$ ipython --no-banner

In [1]: import numpy as np

In [2]: np.set_printoptions(precision=3, suppress=True, linewidth=160)

In [3]: def tidy(a):
   ...:     return np.round(a, 3) + 0
   ...: 

In [4]: K = np.array([[-3, -3, -3, -3, -3, -3],
   ...:     [-3, -6, -6, -6, -6, -6],
   ...:     [-3, -6, -9, -9, -9, -9],
   ...:     [-3, -6, -9, -12, -12, -12],
   ...:     [-3, -6, -9, -12, -15, -15],
   ...:     [-3, -6, -9, -12, -15, -18]])

In [5]: # symmetric

In [6]: vals, vecs = np.linalg.eigh(K)

In [7]: tidy(vecs @ np.diag(vals) @ vecs.T)
Out[7]: 
array([[ -3.,  -3.,  -3.,  -3.,  -3.,  -3.],
       [ -3.,  -6.,  -6.,  -6.,  -6.,  -6.],
       [ -3.,  -6.,  -9.,  -9.,  -9.,  -9.],
       [ -3.,  -6.,  -9., -12., -12., -12.],
       [ -3.,  -6.,  -9., -12., -15., -15.],
       [ -3.,  -6.,  -9., -12., -15., -18.]])

In [8]: tidy(np.linalg.eigvalsh(K + -1 * np.eye(6)))
Out[8]: array([-52.621,  -6.964,  -3.324,  -2.339,  -1.957,  -1.796])

In [9]: tidy(vals.sum()), np.trace(K)
Out[9]: (np.float64(-63.0), np.int64(-63))

In [10]: tidy(vecs.T @ vecs)
Out[10]: 
array([[1., 0., 0., 0., 0., 0.],
       [0., 1., 0., 0., 0., 0.],
       [0., 0., 1., 0., 0., 0.],
       [0., 0., 0., 1., 0., 0.],
       [0., 0., 0., 0., 1., 0.],
       [0., 0., 0., 0., 0., 1.]])

In [11]: tidy(vals)
Out[11]: array([-51.621,  -5.964,  -2.324,  -1.339,  -0.957,  -0.796])

In [12]: Uu, sigma, Vh = np.linalg.svd(K, full_matrices=False)

In [13]: tidy(Vh @ Vh.T)
Out[13]: 
array([[1., 0., 0., 0., 0., 0.],
       [0., 1., 0., 0., 0., 0.],
       [0., 0., 1., 0., 0., 0.],
       [0., 0., 0., 1., 0., 0.],
       [0., 0., 0., 0., 1., 0.],
       [0., 0., 0., 0., 0., 1.]])

In [14]: tidy(sigma)
Out[14]: array([51.621,  5.964,  2.324,  1.339,  0.957,  0.796])

In [15]: np.abs(Uu[:, 0]).round(6).argmax()
Out[15]: np.int64(5)

In [16]: tidy(Uu.T @ K @ Vh.T)
Out[16]: 
array([[51.621,  0.   ,  0.   ,  0.   ,  0.   ,  0.   ],
       [ 0.   ,  5.964,  0.   ,  0.   ,  0.   ,  0.   ],
       [ 0.   ,  0.   ,  2.324,  0.   ,  0.   ,  0.   ],
       [ 0.   ,  0.   ,  0.   ,  1.339,  0.   ,  0.   ],
       [ 0.   ,  0.   ,  0.   ,  0.   ,  0.957,  0.   ],
       [ 0.   ,  0.   ,  0.   ,  0.   ,  0.   ,  0.796]])

In [17]: print(Uu.shape, sigma.shape, Vh.shape)
(6, 6) (6,) (6, 6)

In [18]: tidy(Uu.T @ Uu)
Out[18]: 
array([[1., 0., 0., 0., 0., 0.],
       [0., 1., 0., 0., 0., 0.],
       [0., 0., 1., 0., 0., 0.],
       [0., 0., 0., 1., 0., 0.],
       [0., 0., 0., 0., 1., 0.],
       [0., 0., 0., 0., 0., 1.]])

In [19]: def softmax(z):
    ...:     e = np.exp(z - z.max(axis=-1, keepdims=True))
    ...:     return e / e.sum(axis=-1, keepdims=True)
    ...: 

In [20]: tidy(softmax(10 * K[5]))
Out[20]: array([1., 0., 0., 0., 0., 0.])

In [21]: tidy(softmax(K).sum(axis=1))
Out[21]: array([1., 1., 1., 1., 1., 1.])

In [22]: tidy(softmax(K[5]))
Out[22]: array([0.95 , 0.047, 0.002, 0.   , 0.   , 0.   ])

In [23]: att = K @ K.T / np.sqrt(6)

In [24]: print(tidy(softmax(att)[5] @ K))
[ -3.  -6.  -9. -12. -15. -18.]

In [25]: print(softmax(att).round(6).argmax(axis=1))
[5 5 5 5 5 5]

In [26]: tidy(softmax(att + np.triu(np.full(att.shape, -np.inf), 1)))
Out[26]: 
array([[1., 0., 0., 0., 0., 0.],
       [0., 1., 0., 0., 0., 0.],
       [0., 0., 1., 0., 0., 0.],
       [0., 0., 0., 1., 0., 0.],
       [0., 0., 0., 0., 1., 0.],
       [0., 0., 0., 0., 0., 1.]])

In [27]: out = np.linalg.inv(K)

In [28]: tidy(np.linalg.det(K) * out)
Out[28]: 
array([[-486.,  243.,    0.,    0.,    0.,    0.],
       [ 243., -486.,  243.,    0.,    0.,    0.],
       [   0.,  243., -486.,  243.,    0.,    0.],
       [   0.,    0.,  243., -486.,  243.,    0.],
       [   0.,    0.,    0.,  243., -486.,  243.],
       [   0.,    0.,    0.,    0.,  243., -243.]])

In [29]: tidy(out)
Out[29]: 
array([[-0.667,  0.333,  0.   ,  0.   ,  0.   ,  0.   ],
       [ 0.333, -0.667,  0.333,  0.   ,  0.   ,  0.   ],
       [ 0.   ,  0.333, -0.667,  0.333,  0.   ,  0.   ],
       [ 0.   ,  0.   ,  0.333, -0.667,  0.333,  0.   ],
       [ 0.   ,  0.   ,  0.   ,  0.333, -0.667,  0.333],
       [ 0.   ,  0.   ,  0.   ,  0.   ,  0.333, -0.333]])

In [30]: q, r_ = np.linalg.qr(K)

In [31]: tidy(q.T @ q)
Out[31]: 
array([[1., 0., 0., 0., 0., 0.],
       [0., 1., 0., 0., 0., 0.],
       [0., 0., 1., 0., 0., 0.],
       [0., 0., 0., 1., 0., 0.],
       [0., 0., 0., 0., 1., 0.],
       [0., 0., 0., 0., 0., 1.]])

In [32]: np.allclose(r_.T @ r_, K.T @ K)
Out[32]: True

In [33]: print(q.shape, r_.shape)
(6, 6) (6, 6)

In [34]: tidy(np.trace(q @ q.T))
Out[34]: np.float64(6.0)

In [35]: m1 = np.vander(np.arange(5) - 2, 3, increasing=True)

In [36]: m1
Out[36]: 
array([[ 1, -2,  4],
       [ 1, -1,  1],
       [ 1,  0,  0],
       [ 1,  1,  1],
       [ 1,  2,  4]])

In [37]: out = np.c_[m1[:, :2] @ np.array([[2, 1], [0, 1]]), np.array([1, 1, 0, 2, 3])]

In [38]: out
Out[38]: 
array([[ 2, -1,  1],
       [ 2,  0,  1],
       [ 2,  1,  0],
       [ 2,  2,  2],
       [ 2,  3,  3]])

In [39]: np.linalg.matrix_rank(out)
Out[39]: np.int64(3)

In [40]: print(tidy(np.linalg.lstsq(m1, out[:, 0])[0]))
[2. 0. 0.]

In [41]: P = out @ np.linalg.solve(out.T @ out, out.T)

In [42]: tidy(P)
Out[42]: 
array([[ 0.733,  0.422, -0.111,  0.022, -0.067],
       [ 0.422,  0.304,  0.148,  0.104,  0.022],
       [-0.111,  0.148,  0.926,  0.148, -0.111],
       [ 0.022,  0.104,  0.148,  0.304,  0.422],
       [-0.067,  0.022, -0.111,  0.422,  0.733]])

In [43]: tidy(np.diag(P))
Out[43]: array([0.733, 0.304, 0.926, 0.304, 0.733])

In [44]: tidy(np.linalg.eigvalsh(P))
Out[44]: array([0., 0., 1., 1., 1.])

In [45]: tidy(P @ out[:, 1])
Out[45]: array([-1.,  0.,  1.,  2.,  3.])

In [46]: q, vecs = np.linalg.qr(m1[:, :1])[0], np.linalg.qr(m1[:, 1:])[0]

In [47]: sigma = np.linalg.svd(q.T @ vecs, compute_uv=False)

In [48]: tidy(sigma)
Out[48]: array([0.767])

In [49]: print((sigma > 0.9).sum())
0

In [50]: tidy(np.degrees(np.arccos(sigma.clip(0, 1))))
Out[50]: array([39.918])

In [51]: out = np.array([[-6, -4, 1], [-1, 5, 2], [4, -6, 2]])

In [52]: E = np.triu(out, 1)

In [53]: E
Out[53]: 
array([[ 0, -4,  1],
       [ 0,  0,  2],
       [ 0,  0,  0]])

In [54]: # looks like rank 2

In [55]: Uu, sigma, Vh = np.linalg.svd(E)

In [56]: vecs = Vh[:(sigma > 1e-8).sum()]

In [57]: rng = np.random.default_rng(2746)

In [58]: vec = E[0] + 4 * E[1] + rng.integers(2) * np.eye(3)[2]

In [59]: vec
Out[59]: array([ 0., -4., 10.])

In [60]: print(np.allclose(vecs.T @ vecs @ vec, vec))
True

In [61]: print(tidy(vecs.T @ vecs))
[[0. 0. 0.]
 [0. 1. 0.]
 [0. 0. 1.]]

In [62]: print([round(float(x), 3) for x in np.linalg.svd(E, compute_uv=False)[:3]])
[4.159, 1.923, 0.0]

In [63]: np.linalg.cond(E) > 100
Out[63]: np.True_

In [64]: np.argsort(-np.linalg.norm(E, axis=0).round(6), kind="stable")[:3]
Out[64]: array([1, 2, 0])

In [65]: Uu, sigma, Vh = np.linalg.svd(E)

In [66]: print(tidy(sigma))
[4.159 1.923 0.   ]

In [67]: out = Uu[:, :2] @ np.diag(sigma[:2]) @ Vh[:2]

In [68]: print(tidy(np.linalg.norm(E - out) / np.linalg.norm(E)))
0.0

In [69]: tidy(np.abs(E - out).max())
Out[69]: np.float64(0.0)

In [70]: tidy(out)
Out[70]: 
array([[ 0., -4.,  1.],
       [ 0.,  0.,  2.],
       [ 0.,  0.,  0.]])

In [71]: np.allclose(E[:-1].T @ np.linalg.lstsq(E[:-1].T, E[-1])[0], E[-1])
Out[71]: True

In [72]: tidy(np.trace(np.linalg.pinv(E) @ E))
Out[72]: np.float64(2.0)

In [73]: np.abs(np.diag(np.linalg.qr(E)[1])) > 1e-9
Out[73]: array([False, False, False])

In [74]: tidy(np.sort(np.linalg.eigvals(E)))
Out[74]: array([0., 0., 0.])

In [75]: A = np.array([[15.0, 4.0, 24.0, -36.0, -20.0],
    ...:     [4.0, 0.0, 6.0, -9.0, -5.0],
    ...:     [24.0, 6.0, 35.0, -54.0, -30.0],
    ...:     [-36.0, -9.0, -54.0, 80.0, 45.0],
    ...:     [-20.0, -5.0, -30.0, 45.0, 24.0]])

In [76]: # equal to its transpose

In [77]: q, r_ = np.linalg.qr(A)

In [78]: print(q.shape, r_.shape)
(5, 5) (5, 5)

In [79]: tidy(q.T @ q)
Out[79]: 
array([[1., 0., 0., 0., 0.],
       [0., 1., 0., 0., 0.],
       [0., 0., 1., 0., 0.],
       [0., 0., 0., 1., 0.],
       [0., 0., 0., 0., 1.]])

In [80]: W0 = np.load("block17.npy")

In [81]: tidy(W0)
Out[81]: 
array([[-1.137,  1.66 ,  1.21 ,  1.867],
       [-0.455, -2.468,  1.158,  1.167],
       [ 1.819, -0.019, -1.325,  1.984],
       [ 2.047,  0.391,  2.107, -0.467]])

In [82]: r0 = np.array([-2, -2])

In [83]: print(tidy(np.correlate(W0[2], W0[3], "full")))
[-0.849  3.843  1.289  0.     3.623 -1.936  4.06 ]

In [84]: tidy(np.cross(W0[2, :3], W0[3, :3]))
Out[84]: array([ 0.478, -6.545,  0.75 ])

In [85]: T = np.stack([W0, -1 * W0, W0[::-1]])

In [86]: tidy(np.linalg.det(T))
Out[86]: array([-81., -81., -81.])

In [87]: print(tidy(T.sum(axis=0)))
[[ 2.047  0.391  2.107 -0.467]
 [ 1.819 -0.019 -1.325  1.984]
 [-0.455 -2.468  1.158  1.167]
 [-1.137  1.66   1.21   1.867]]

In [88]: print(np.linalg.matrix_rank(T.reshape(3, -1)))
2

In [89]: np.linalg.matrix_rank(T)
Out[89]: array([4, 4, 4])

In [90]: tidy(np.linalg.norm(T, axis=(1, 2)))
Out[90]: array([6., 6., 6.])

In [91]: (T @ W0.T).shape
Out[91]: (3, 4, 4)

In [92]: print(tidy(np.einsum("bij,cij->bc", T, T)))
[[ 36. -36.   0.]
 [-36.  36.   0.]
 [  0.   0.  36.]]

In [93]: P = np.triu(np.array([[2, 9, -6, -4], [-4, 1, 7, -5], [3, 6, 7, 3], [3, -1, -2, 6]]), 1) + np.eye(4)

In [94]: out = P @ W0 @ np.linalg.inv(P)

In [95]: tidy(np.trace(out)), tidy(np.trace(W0))
Out[95]: (np.float64(-5.396), np.float64(-5.396))

In [96]: print(tidy(np.linalg.det(out)))
-81.0

In [97]: P = m1 @ np.linalg.solve(m1.T @ m1, m1.T)

In [98]: tidy((np.eye(5) - P) @ m1)
Out[98]: 
array([[0., 0., 0.],
       [0., 0., 0.],
       [0., 0., 0.],
       [0., 0., 0.],
       [0., 0., 0.]])

In [99]: np.allclose(P @ P, P)
Out[99]: True

In [100]: tidy(P)
Out[100]: 
array([[ 0.886,  0.257, -0.086, -0.143,  0.086],
       [ 0.257,  0.371,  0.343,  0.171, -0.143],
       [-0.086,  0.343,  0.486,  0.343, -0.086],
       [-0.143,  0.171,  0.343,  0.371,  0.257],
       [ 0.086, -0.143, -0.086,  0.257,  0.886]])

In [101]: np.trace(P)
Out[101]: np.float64(3.0)

In [102]: arr = np.array([[-6, 6, 6],
     ...:     [-4, 4, 4],
     ...:     [0, 0, 0],
     ...:     [4, -4, -4],
     ...:     [4, -4, -4],
     ...:     [6, -6, -6]])

In [103]: [round(float(x), 3) for x in np.linalg.svd(arr, compute_uv=False)[:3]]
Out[103]: [18.974, 0.0, 0.0]

In [104]: print(np.allclose(arr[:-1].T @ np.linalg.lstsq(arr[:-1].T, arr[-1])[0], arr[-1]))
True

In [105]: tidy(np.trace(np.linalg.pinv(arr) @ arr))
Out[105]: np.float64(1.0)

In [106]: np.abs(np.diag(np.linalg.qr(arr)[1])) > 1e-9
Out[106]: array([ True, False, False])

In [107]: cov = arr.T @ arr

In [108]: np.linalg.matrix_rank(cov)
Out[108]: np.int64(1)

In [109]: tidy(np.linalg.eigvalsh(cov)[::-1])
Out[109]: array([360.,   0.,   0.])

In [110]: np.diag(cov)
Out[110]: array([120, 120, 120])

In [111]: np.allclose(cov, cov.T)
Out[111]: True

In [112]: print((arr @ arr.T).shape)
(6, 6)

In [113]: cov
Out[113]: 
array([[ 120, -120, -120],
       [-120,  120,  120],
       [-120,  120,  120]])

In [114]: w1 = np.array([[2, 2], [0, -2], [1, 2]])

In [115]: beta = np.array([-6, 0])

In [116]: act = np.maximum(arr @ w1 + beta, 0)

In [117]: print((act > 0).mean(axis=0))
[0.  0.5]

In [118]: np.linalg.matrix_rank(act)
Out[118]: np.int64(1)

In [119]: print(act)
[[ 0  0]
 [ 0  0]
 [ 0  0]
 [ 0  8]
 [ 0  8]
 [ 0 12]]

In [120]: C = np.array([[3, -8], [-1, 5]])

In [121]: act @ C
Out[121]: 
array([[  0,   0],
       [  0,   0],
       [  0,   0],
       [ -8,  40],
       [ -8,  40],
       [-12,  60]])

In [122]: sigma = 5 * 0.9 ** np.arange(7)

In [123]: q, _ = np.linalg.qr(np.array([[1.3, -0.5, 1.3, 2.0, -0.9, -1.9, -0.2],
     ...:     [0.1, 1.0, 0.4, -0.2, -0.1, -0.4, 0.3],
     ...:     [1.1, -1.1, 0.4, 0.3, -1.8, 0.2, -0.3],
     ...:     [-0.5, 1.4, -0.1, 1.9, 0.0, -0.3, -0.7],
     ...:     [2.7, -0.1, -0.5, -1.0, -0.8, -0.5, -2.0],
     ...:     [-0.6, 0.1, -2.2, 0.0, -0.5, -0.5, -0.1],
     ...:     [0.2, -0.3, -0.3, 2.1, -0.6, 0.2, -0.7]]))

In [124]: X = rng.normal(size=(33, 7)) * sigma @ q

In [125]: tidy(X)
Out[125]: 
array([[-0.479,  4.601,  4.738,  1.69 ,  2.123,  8.432, -3.791],
       [-7.237, -1.157,  3.897, -5.351, -0.602,  1.329,  2.508],
       [ 1.704, -0.598, -2.491, -0.914, -1.066,  2.983,  1.81 ],
       [ 3.603,  5.153, -1.731, -2.799,  1.935, -1.13 , -0.777],
       [-1.825,  3.879,  0.729, -5.213, -2.937,  0.197,  1.866],
       [-0.786,  2.484,  0.37 , -0.386, -3.739,  4.372, -0.783],
       [ 0.887, -3.196,  1.301,  2.935,  5.897,  2.368,  2.994],
       [-4.362,  2.101, -2.7  , -2.629, -2.689, -4.265,  4.335],
       [-0.058, -4.052,  3.526,  5.168,  1.679,  0.175, -0.343],
       [-1.953, -1.248,  0.77 , -6.197, -2.201, -5.212, -4.875],
       [-2.761, -6.044,  0.424,  1.086, -1.447, -1.398,  5.305],
       [ 5.295, -5.633, -4.24 ,  5.425,  2.874,  7.904,  3.285],
       [-2.764, -4.266, -1.887,  2.551, -4.2  , -3.978, -1.04 ],
       [ 2.321,  2.357, -1.098, -4.976,  1.785, -2.116, -1.942],
       [ 0.701, -2.562, -6.212,  6.061, -0.674,  6.098, -3.007],
       [-0.802, -5.214, -3.954, -1.465,  0.303,  1.801,  2.768],
       [ 1.895, -2.47 , -1.505,  3.519, -5.07 ,  3.459, -8.088],
       [-1.524, -7.248,  3.324, -3.795,  1.02 , -7.208,  0.314],
       [-3.853, -2.638,  2.884,  1.897,  3.244, -4.558,  3.247],
       [ 3.965,  3.44 ,  0.194,  5.569, -3.483,  4.802, -4.954],
       [ 2.144,  2.551, -0.721, -0.054, -3.574,  0.374,  1.652],
       [ 1.541, -1.95 ,  3.081, -2.145,  5.55 , -0.815,  1.762],
       [-0.37 , -4.349,  3.97 , -0.681, -2.486,  3.243,  2.832],
       [ 5.74 ,  0.546, -2.415,  6.117,  4.862, 10.556,  6.302],
       [-6.129,  3.574,  1.657, -4.402, -3.725, -1.572, -3.62 ],
       [ 3.046, -8.592, -4.196,  1.989, -1.053, -2.172, -0.447],
       [-3.274, -0.151,  3.871,  2.979, -4.178,  3.265, -4.153],
       [ 3.201,  8.189, -9.709,  8.526, -3.795,  2.305, -3.96 ],
       [-2.007, -2.055,  5.89 , -4.464, -6.378, -7.225, -4.122],
       [-0.337,  6.19 ,  3.002, -4.812,  1.581,  3.259, -3.858],
       [-2.499, -2.27 ,  1.031, -3.656, -0.585, -5.38 , -1.017],
       [-1.349,  2.244, -0.718,  1.848,  1.738,  1.096, -0.424],
       [-2.385,  2.449, -1.329,  4.234, -1.054,  8.572, -0.255]])

In [126]: cen = X - X.mean(axis=1)
---------------------------------------------------------------------------
ValueError                                Traceback (most recent call last)
Cell In[126], line 1
----> 1 cen = X - X.mean(axis=1)

ValueError: operands could not be broadcast together with shapes (33,7) (33,) 

In [127]: cen = X - X.mean(axis=0)

In [128]: Uu, sigma, Vh = np.linalg.svd(cen, full_matrices=False)

In [129]: np.abs(Vh[0]).argmax()
Out[129]: np.int64(5)

In [130]: np.abs(Uu[:, 0]).argmax()
Out[130]: np.int64(23)

In [131]: tidy((sigma ** 2).sum() ** 2 / (sigma ** 4).sum())
Out[131]: np.float64(4.253)

In [132]: np.linalg.matrix_rank(cen)
Out[132]: np.int64(7)

In [133]: tidy(np.abs(Vh[-1]))
Out[133]: array([0.548, 0.168, 0.449, 0.165, 0.485, 0.169, 0.423])
